$ ipython --no-banner

In [1]: import numpy as np

In [2]: from numpy import linalg as LA

In [3]: np.set_printoptions(suppress=True, linewidth=140)

In [4]: m1 = np.load("w.npy")

In [5]: m1.round(1)
Out[5]: 
array([[ 0.4,  0.1,  0.4, -0.6, -0.6],
       [ 0.1,  1. , -0.1,  0.1,  0.1],
       [ 0.4, -0.1,  0.8,  0.4,  0.4],
       [-0.6,  0.1,  0.4,  0.4, -0.6],
       [-0.6,  0.1,  0.4, -0.6,  0.4]])

In [6]: # symmetric

In [7]: x0 = np.array([1, 2, 0, 1, 0])

In [8]: rhs = m1 @ x0

In [9]: coef, lr = np.zeros(5), 1 / LA.norm(m1, 2) ** 2

In [10]: for i in range(20):
    ...:     coef -= lr * m1.T @ (m1 @ coef - rhs)
    ...:     if i % 5 == 0: print(i, round(LA.norm(m1 @ coef - rhs), 1))
    ...: 
0 0.0
5 0.0
10 0.0
15 0.0

In [11]: coef.round(1) + 0
Out[11]: array([1., 2., 0., 1., 0.])

In [12]: round(float(LA.cond(m1)), 1)
Out[12]: 1.0

In [13]: J = np.array([[2, 0, 0, 0], [7, 9, 0, 0], [0, 0, 2, 0], [0, 0, 7, 9]])

In [14]: # triangular, det is the product of the diagonal

In [15]: J.sum(axis=1)
Out[15]: array([ 2, 16,  2, 16])

In [16]: J[4]
Traceback (most recent call last):
  Cell In[16], line 1
    J[4]
IndexError: index 4 is out of bounds for axis 0 with size 4


In [17]: round(LA.norm(J), 1)
Out[17]: np.float64(16.4)

In [18]: F = np.array([[1, -1, -1, 1, -1, 1, 1, -1],
    ...:     [1, 1, 1, 1, 1, 1, 1, 1],
    ...:     [1, -1, 1, -1, 1, -1, 1, -1]])

In [19]: r0 = np.array([5, 3])

In [20]: np.array([np.convolve(row, r0, "same") for row in F])
Out[20]: 
array([[ 5, -2, -8,  2, -2,  2,  8, -2],
       [ 5,  8,  8,  8,  8,  8,  8,  8],
       [ 5, -2,  2, -2,  2, -2,  2, -2]])

In [21]: np.convolve(F[0], r0)
Out[21]: array([ 5, -2, -8,  2, -2,  2,  8, -2, -3])

In [22]: print(np.polyval(r0, F[0]))
[ 8 -2 -2  8 -2  8  8 -2]

In [23]: print(np.cross(F[0, :3], F[1, :3]))
[ 0 -2  2]

In [24]: x0 = np.array([0, 0, 0, 0, 0, 1, 0, 1])

In [25]: a = np.maximum(F @ x0, 0)

In [26]: np.flatnonzero(a > 1e-9)
Out[26]: array([1])

In [27]: print(np.maximum(F @ (3 * x0), 0))
[0 6 0]

In [28]: F * (a > 1e-9)[:, None]
Out[28]: 
array([[0, 0, 0, 0, 0, 0, 0, 0],
       [1, 1, 1, 1, 1, 1, 1, 1],
       [0, 0, 0, 0, 0, 0, 0, 0]])

In [29]: a
Out[29]: array([0, 2, 0])

In [30]: F.T @ a
Out[30]: array([2, 2, 2, 2, 2, 2, 2, 2])

In [31]: feats = np.load("layer0.npy")

In [32]: feats
Out[32]: 
array([[ 2., -1.,  0.,  0.,  0.,  0.,  0.,  0.,  0.,  0.],
       [-1.,  3., -1.,  0.,  0.,  0.,  0.,  0.,  0.,  0.],
       [ 0., -1.,  3., -1.,  0.,  0.,  0.,  0.,  0.,  0.],
       [ 0.,  0., -1.,  3., -1.,  0.,  0.,  0.,  0.,  0.],
       [ 0.,  0.,  0., -1.,  3., -1.,  0.,  0.,  0.,  0.],
       [ 0.,  0.,  0.,  0., -1.,  0., -1.,  0.,  0.,  0.],
       [ 0.,  0.,  0.,  0.,  0., -1.,  3., -1.,  0.,  0.],
       [ 0.,  0.,  0.,  0.,  0.,  0., -1.,  2., -1.,  0.],
       [ 0.,  0.,  0.,  0.,  0.,  0.,  0., -1.,  1., -1.],
       [ 0.,  0.,  0.,  0.,  0.,  0.,  0.,  0., -1.,  1.]])

In [33]: r0 = np.array([2, -3, 3, -2, 3, -1, -1, 1, 0, -3])

In [34]: Y = feats + np.outer(r0, np.eye(10)[1])

In [35]: np.round(LA.det(Y) / LA.det(feats), 1), round(1 + LA.solve(feats, r0)[1], 1)
Out[35]: (np.float64(0.5), np.float64(0.5))

In [36]: print(Y)
[[ 2.  1.  0.  0.  0.  0.  0.  0.  0.  0.]
 [-1.  0. -1.  0.  0.  0.  0.  0.  0.  0.]
 [ 0.  2.  3. -1.  0.  0.  0.  0.  0.  0.]
 [ 0. -2. -1.  3. -1.  0.  0.  0.  0.  0.]
 [ 0.  3.  0. -1.  3. -1.  0.  0.  0.  0.]
 [ 0. -1.  0.  0. -1.  0. -1.  0.  0.  0.]
 [ 0. -1.  0.  0.  0. -1.  3. -1.  0.  0.]
 [ 0.  1.  0.  0.  0.  0. -1.  2. -1.  0.]
 [ 0.  0.  0.  0.  0.  0.  0. -1.  1. -1.]
 [ 0. -3.  0.  0.  0.  0.  0.  0. -1.  1.]]

In [37]: LA.matrix_rank(LA.inv(Y) - LA.inv(feats), tol=1e-8)
Out[37]: np.int64(1)

In [38]: LA.matrix_rank(Y - feats)
Out[38]: np.int64(1)

In [39]: r0 = np.array([0, 2, 1])

In [40]: np.cross(Y[4, :3], Y[6, :3])
Out[40]: array([ 0.,  0., -0.])

In [41]: np.array([np.convolve(row, r0, "same") for row in Y])
Out[41]: 
array([[ 4.,  4.,  1.,  0.,  0.,  0.,  0.,  0.,  0.,  0.],
       [-2., -1., -2., -1.,  0.,  0.,  0.,  0.,  0.,  0.],
       [ 0.,  4.,  8.,  1., -1.,  0.,  0.,  0.,  0.,  0.],
       [ 0., -4., -4.,  5.,  1., -1.,  0.,  0.,  0.,  0.],
       [ 0.,  6.,  3., -2.,  5.,  1., -1.,  0.,  0.,  0.],
       [ 0., -2., -1.,  0., -2., -1., -2., -1.,  0.,  0.],
       [ 0., -2., -1.,  0.,  0., -2.,  5.,  1., -1.,  0.],
       [ 0.,  2.,  1.,  0.,  0.,  0., -2.,  3.,  0., -1.],
       [ 0.,  0.,  0.,  0.,  0.,  0.,  0., -2.,  1., -1.],
       [ 0., -6., -3.,  0.,  0.,  0.,  0.,  0., -2.,  1.]])

In [42]: np.convolve(Y[4], r0)
Out[42]: array([ 0.,  0.,  6.,  3., -2.,  5.,  1., -1.,  0.,  0.,  0.,  0.])

In [43]: np.polyval(r0, Y[4])
Out[43]: array([ 1.,  7.,  1., -1.,  7., -1.,  1.,  1.,  1.,  1.])
